% python3 -q
>>> import numpy as np
>>> np.set_printoptions(precision=2, suppress=True, linewidth=200, legacy="1.25")
>>> J = np.array([[2, 2, -3], [0, -3, -3], [-2, 1, -2], [3, 1, 2]])
>>> J[:, 0] = -2 * J[:, 1]
>>> J
array([[-4,  2, -3],
       [ 6, -3, -3],
       [-2,  1, -2],
       [-2,  1,  2]])
>>> # looks like rank 2
>>> np.linalg.cond(J) > 100
True
>>> r0 = np.array([-2, 0, -6])
>>> np.convolve(J[3], r0)
array([  4,  -2,   8,  -6, -12])
>>> np.polyval(r0, J[3])
array([-14,  -8, -14])
>>> np.cross(J[3, :3], J[1, :3])
array([3, 6, 0])
>>> np.array([np.convolve(row, r0, "same") for row in J])
array([[ -4,  30, -12],
       [  6, -30,  18],
       [ -2,  16,  -6],
       [ -2,   8,  -6]])
>>> U, s, Vh = np.linalg.svd(J, full_matrices=False)
>>> np.round(s / s[0], 2) + 0
array([1.  , 0.58, 0.  ])
>>> s.round(2) + 0
array([8.71, 5.01, 0.  ])
>>> U.shape, s.shape, Vh.shape
((4, 3), (3,), (3, 3))
>>> np.cumsum(s ** 2) / np.sum(s ** 2)
array([0.75, 1.  , 1.  ])
>>> np.round(np.sqrt((s ** 2).sum()), 2), np.round(np.linalg.norm(J), 2)
(10.05, 10.05)
>>> np.round(Vh @ Vh.T, 2) + 0
array([[1., 0., 0.],
       [0., 1., 0.],
       [0., 0., 1.]])
>>> data = np.load("dump.npy")
>>> data
array([[ 0, -3,  3],
       [ 0,  0, -1],
       [ 0,  0,  0]])
>>> U, s, Vh = np.linalg.svd(data)
>>> V = Vh[:(s > 1e-8).sum()]
>>> rng = np.random.default_rng(54286)
>>> x = data[2] + -3 * data[0] + rng.integers(2) * np.eye(3)[2]
>>> x
array([ 0.,  9., -9.])
>>> np.allclose(V.T @ V @ x, x)
True
>>> theta = np.radians(45)
>>> Rm = np.eye(3)
>>> Rm[2, 2] = Rm[0, 0] = np.cos(theta)
>>> Rm[2, 0], Rm[0, 2] = -np.sin(theta), np.sin(theta)
>>> Rm
array([[ 0.71,  0.  ,  0.71],
       [ 0.  ,  1.  ,  0.  ],
       [-0.71,  0.  ,  0.71]])
>>> other = data @ Rm.T
>>> other
array([[ 2.12, -3.  ,  2.12],
       [-0.71,  0.  , -0.71],
       [ 0.  ,  0.  ,  0.  ]])
>>> np.allclose(data @ data.T, other @ other.T)
True
>>> G = other.T @ other
>>> np.round(np.linalg.eigvalsh(G)[::-1], 2) + 0
array([18.51,  0.49,  0.  ])
>>> np.linalg.svd(other, compute_uv=False) ** 2
array([18.51,  0.49,  0.  ])
>>> np.diag(G)
array([5., 9., 5.])
>>> np.allclose(G, G.T)
True
>>> np.trace(G), (other ** 2).sum()
(19.0, 19.0)
>>> [round(float(x), 2) for x in np.linalg.svd(data, compute_uv=False)[:3]]
[4.3, 0.7, 0.0]
>>> np.linalg.cond(data) > 100
True
>>> m1 = np.loadtxt("data.csv", delimiter=",")
>>> m1
array([[0.6 , 0.4 , 0.  , 0.  ],
       [0.3 , 0.4 , 0.2 , 0.1 ],
       [0.27, 0.27, 0.27, 0.18],
       [0.14, 0.  , 0.29, 0.57]])
>>> # a transition matrix
>>> np.linalg.matrix_power(m1, 100)
array([[0.39, 0.33, 0.14, 0.14],
       [0.39, 0.33, 0.14, 0.14],
       [0.39, 0.33, 0.14, 0.14],
       [0.39, 0.33, 0.14, 0.14]])
>>> np.sort(np.abs(np.linalg.eigvals(m1)))[::-1]
array([1.  , 0.57, 0.22, 0.06])
>>> pr = np.eye(4)[2]
>>> for _ in range(4):
...     pr = pr @ m1
...     print(pr.round(2))
... 
[0.27 0.27 0.27 0.18]
[0.35 0.29 0.18 0.18]
[0.37 0.3  0.16 0.17]
[0.38 0.31 0.15 0.15]
>>> other = np.array([[2, 1], [1, 0], [0, 1], [0, 0]])
>>> other.T @ m1.T
array([[1.6 , 1.  , 0.82, 0.29],
       [0.6 , 0.5 , 0.55, 0.43]])
>>> np.linalg.matrix_rank(m1 @ other)
2
>>> np.einsum("ik,kj->ij", m1, other)
array([[1.6 , 0.6 ],
       [1.  , 0.5 ],
       [0.82, 0.55],
       [0.29, 0.43]])
>>> np.vstack([m1, other.T]).shape
(6, 4)
>>> np.einsum("ik,kj->ji", m1, other)
array([[1.6 , 1.  , 0.82, 0.29],
       [0.6 , 0.5 , 0.55, 0.43]])
>>> Q = m1.astype(float).copy()
>>> for j in range(4):
...     Q[:, j] -= Q[:, :j] @ (Q[:, :j].T @ Q[:, j])
...     Q[:, j] /= np.linalg.norm(Q[:, j])
... 
>>> np.round(Q.T @ Q, 2) + 0
array([[1., 0., 0., 0.],
       [0., 1., 0., 0.],
       [0., 0., 1., 0.],
       [0., 0., 0., 1.]])
>>> Q.round(2) + 0
array([[ 0.81, -0.36, -0.46,  0.  ],
       [ 0.41,  0.73,  0.15,  0.52],
       [ 0.37,  0.25,  0.46, -0.77],
       [ 0.19, -0.52,  0.75,  0.37]])
>>> np.round(Q.T @ m1, 2) + 0
array([[ 0.74,  0.59,  0.24,  0.22],
       [ 0.  ,  0.22,  0.07, -0.18],
       [ 0.  ,  0.  ,  0.37,  0.52],
       [ 0.  ,  0.  ,  0.  ,  0.12]])
>>> M = np.array([[2.5, 0.8, 1.1, -1.4, -0.3],
...     [1.1, 0.4, -0.5, -0.9, -0.4],
...     [-1.2, 0.0, -1.0, 1.2, -1.1],
...     [-0.7, -0.2, 0.8, 0.0, 2.0]])
>>> M[:, 2] *= 5
>>> M
array([[ 2.5,  0.8,  5.5, -1.4, -0.3],
       [ 1.1,  0.4, -2.5, -0.9, -0.4],
       [-1.2,  0. , -5. ,  1.2, -1.1],
       [-0.7, -0.2,  4. ,  0. ,  2. ]])
>>> r0 = np.array([5, 5, 5])
>>> np.convolve(M[2], r0)
array([ -6. ,  -6. , -31. , -19. , -24.5,   0.5,  -5.5])
>>> np.polyval(r0, M[2])
array([  6.2 ,   5.  , 105.  ,  18.2 ,   5.55])
>>> def softmax(z):
...     e = np.exp(z - z.max(axis=-1, keepdims=True))
...     return e / e.sum(axis=-1, keepdims=True)
... 
>>> np.round(softmax(M[0] + 5), 2) + 0
array([0.05, 0.01, 0.94, 0.  , 0.  ])
>>> softmax(M).sum(axis=1)
array([1., 1., 1., 1.])
>>> np.round(softmax(10 * M[0]), 2) + 0
array([0., 0., 1., 0., 0.])
>>> np.round(softmax(M[0]), 2) + 0
array([0.05, 0.01, 0.94, 0.  , 0.  ])
>>> S = M @ M.T / np.sqrt(5)
>>> np.round(softmax(S), 2) + 0
array([[1.  , 0.  , 0.  , 0.  ],
       [0.  , 0.29, 0.71, 0.  ],
       [0.  , 0.  , 1.  , 0.  ],
       [0.39, 0.  , 0.  , 0.61]])
>>> softmax(S).round(6).argmax(axis=1)
array([0, 2, 2, 3])
>>> W1 = np.array([[3, 0, 3, 2, 2],
...     [1, 3, 2, 0, 0],
...     [3, 1, 2, 0, 2],
...     [2, 2, 3, 0, 1],
...     [1, 2, 3, 3, 2]])
>>> c = np.array([-5, -4, 1, -4, 8])
>>> act = np.maximum(M @ W1 + c, 0)
>>> np.linalg.matrix_rank(act)
3
>>> act
array([[16.7,  0.5, 16. ,  0.1, 22. ],
       [ 0. ,  0. ,  0. ,  0. ,  3.5],
       [ 0. ,  0. ,  0. ,  0. ,  0. ],
       [ 6.7,  3.4, 12.5,  0.6, 18.6]])
>>> (act > 0).mean(axis=0)
array([0.5 , 0.5 , 0.5 , 0.5 , 0.75])
>>> cent = np.array([[1, 0], [0, -2], [-1, -1], [-2, 2], [2, 1]])
>>> act @ cent
array([[44.5,  5.2],
       [ 7. ,  3.5],
       [ 0. ,  0. ],
       [30.2,  0.5]])
>>> (act @ cent).round(6).argmax(axis=1)
array([0, 0, 0, 0])
>>> W1 @ cent
array([[ 0,  3],
       [-1, -8],
       [ 5, -2],
       [ 1, -6],
       [-4,  1]])
>>> np.round(act @ np.linalg.pinv(act) @ act, 2) + 0
array([[16.7,  0.5, 16. ,  0.1, 22. ],
       [ 0. ,  0. ,  0. ,  0. ,  3.5],
       [ 0. ,  0. ,  0. ,  0. ,  0. ],
       [ 6.7,  3.4, 12.5,  0.6, 18.6]])
>>> np.linalg.lstsq(act[:-1].T, act[-1])[2]
2
>>> np.round(np.trace(np.linalg.pinv(act) @ act), 2)
3.0
>>> np.abs(np.diag(np.linalg.qr(act)[1])) > 1e-9
array([ True,  True, False, False])
>>> np.unique(act.round(6), axis=0).shape
(4, 5)
>>> np.linalg.svd(M, compute_uv=False)
array([9.18, 3.37, 1.25, 0.32])
>>> np.abs(M).max()
5.5
>>> np.round(np.linalg.norm(M), 2)
9.87
>>> M.shape
(4, 5)
>>> W0 = np.load("out15.npy")
>>> W0
array([[ 2.15, -1.07, -1.6 ],
       [ 1.98,  1.86,  1.37],
       [ 4.93, -1.07,  1.39],
       [ 0.97,  3.27,  1.31],
       [ 0.22, -1.07, -3.51],
       [-1.72,  2.38, -3.46],
       [ 3.84,  0.19, -0.05],
       [ 0.92,  1.76,  3.47],
       [-3.76, -0.74, -0.12],
       [ 4.25,  1.64, -4.33],
       [ 1.85, -1.27,  0.93],
       [ 0.54,  0.27, -3.87],
       [-1.14,  1.45, -1.02],
       [-2.87, -1.96, -1.08],
       [-1.05,  0.03,  1.73],
       [-4.06,  3.35, -1.98],
       [ 5.04, -4.54, -0.77],
       [-2.15, -0.29,  6.53],
       [ 0.05,  1.97, -2.76],
       [-2.85,  1.75,  1.81],
       [-1.26, -3.06,  0.86],
       [-1.83, -2.14,  3.51],
       [-1.35,  2.3 , -2.64],
       [ 2.13, -3.09,  2.01],
       [-0.57,  2.46, -0.39],
       [-0.75,  3.93,  0.3 ],
       [ 1.6 , -0.2 ,  0.68],
       [-2.51,  4.46,  0.29]])
>>> cent = W0[[15, 16]].astype(float)
>>> for _ in range(7):
...     idx = np.linalg.norm(W0[:, None] - cent, axis=-1).argmin(axis=1)
...     cent = np.array([W0[idx == j].mean(axis=0) for j in range(2)])
... 
>>> idx
array([1, 0, 1, 0, 1, 0, 1, 0, 0, 1, 1, 1, 0, 0, 0, 0, 1, 0, 0, 0, 1, 0, 0, 1, 0, 0, 1, 0])
>>> cent[1] - cent[0]
array([ 3.63, -2.73, -1.16])
>>> np.bincount(idx)
array([17, 11])
>>> np.abs(cent[1] - cent[0]).argmax()
0
>>> idx = W0[:, 0] > np.median(W0[:, 0])
>>> r0 = W0[idx].mean(axis=0) - W0[~idx].mean(axis=0)
>>> idx.astype(int)
array([1, 1, 1, 1, 1, 0, 1, 1, 0, 1, 1, 1, 0, 0, 0, 0, 1, 0, 1, 0, 0, 0, 0, 1, 0, 0, 1, 0])
>>> ((W0 - W0.mean(axis=0)) @ r0 > 0).astype(int)
array([1, 1, 1, 0, 1, 0, 1, 0, 0, 1, 1, 1, 0, 0, 0, 0, 1, 0, 1, 0, 0, 0, 0, 1, 0, 0, 1, 0])
>>> round((((W0 - W0.mean(axis=0)) @ r0 > 0) == idx).mean(), 2)
0.93
>>> Xc = W0 - W0.mean(axis=0)
>>> U, s, Vh = np.linalg.svd(Xc, full_matrices=False)
>>> np.abs(Vh[0]).argmax()
0
>>> np.round((s ** 2).sum() ** 2 / (s ** 4).sum(), 2)
2.73
>>> s
array([14.55, 13.39,  9.55])
>>> Vh[0] * np.sign(Vh[0, np.abs(Vh[0]).argmax()])
array([ 0.78, -0.61,  0.12])
>>> s ** 2 / (s ** 2).sum()
array([0.44, 0.37, 0.19])
>>> np.round(Xc.mean(axis=0), 2) + 0
array([0., 0., 0.])
>>> K = np.load("arr.npy")
>>> K
array([[ 5, 20],
       [ 3, 12]])
>>> # column 1 is much longer than the rest
>>> np.allclose(K @ K.T, K.T @ K)
False
>>> (K + K.T) / 2
array([[ 5. , 11.5],
       [11.5, 12. ]])
>>> (K - K.T) / 2
array([[ 0. ,  8.5],
       [-8.5,  0. ]])
>>> np.round(np.linalg.det(K), 2)
-0.0
>>> round(float(np.abs(np.linalg.eigvals(K)).max()), 2)
17.0
>>> np.trace(K)
17
>>> U, s, Vh = np.linalg.svd(K)
>>> s.round(2) + 0
array([24.04,  0.  ])
>>> other = U[:, :1] @ np.diag(s[:1]) @ Vh[:1]
>>> other
array([[ 5., 20.],
       [ 3., 12.]])
>>> X = np.load("a.npy")
>>> X
array([[ 0,  0,  0,  0],
       [-3,  0,  0,  0],
       [ 3, -1, -3,  0],
       [ 3,  0,  2,  2]])
>>> idx = rng.permutation(4)
>>> idx
array([2, 3, 0, 1])
>>> other = X[idx][:, idx]
>>> np.trace(other)
-1
>>> other
array([[-3,  0,  3, -1],
       [ 2,  2,  3,  0],
       [ 0,  0,  0,  0],
       [ 0,  0, -3,  0]])
>>> np.unique(X.round(6), axis=0).shape
(4, 4)
>>> np.allclose(X[:-1].T @ np.linalg.lstsq(X[:-1].T, X[-1])[0], X[-1])
False
>>> np.linalg.lstsq(X[:-1].T, X[-1])[2]
2
>>> proj = np.triu(np.array([[2, -5], [3, 0]]), 1) + np.eye(2)
>>> other = proj @ K @ np.linalg.inv(proj)
>>> np.trace(other), np.trace(K)
(17.0, 17)
>>> proj @ K - K @ proj
array([[-15., -35.],
       [  0.,  15.]])
>>> other
array([[-10., -90.],
       [  3.,  27.]])
>>> rk = np.linalg.matrix_rank(X)
>>> rk
3
>>> N = np.linalg.svd(X)[2][rk:].T
>>> [int(np.linalg.matrix_rank(np.delete(X, i, axis=0))) for i in range(4)]
[3, 2, 2, 2]
>>> np.round(X @ N, 2) + 0
array([[0.],
       [0.],
       [0.],
       [0.]])
>>> N @ N.T
array([[ 0.  ,  0.  ,  0.  ,  0.  ],
       [ 0.  ,  0.82, -0.27,  0.27],
       [ 0.  , -0.27,  0.09, -0.09],
       [ 0.  ,  0.27, -0.09,  0.09]])
>>> np.allclose(X @ N, 0)
True
>>> np.linalg.matrix_rank(X.T @ X), np.linalg.matrix_rank(X @ X.T)
(3, 3)
>>> feats = np.load("x.npy")
>>> feats
array([[ 70,  88],
       [ 88, 128]])
>>> Lm = np.linalg.cholesky(feats)
>>> round(np.prod(np.diag(Lm)) ** 2, 2), np.round(np.linalg.det(feats), 2)
(1216.0, 1216.0)
>>> feats / np.sqrt(np.outer(np.diag(feats), np.diag(feats)))
array([[1.  , 0.93],
       [0.93, 1.  ]])
>>> Lm @ Lm.T
array([[ 70.,  88.],
       [ 88., 128.]])
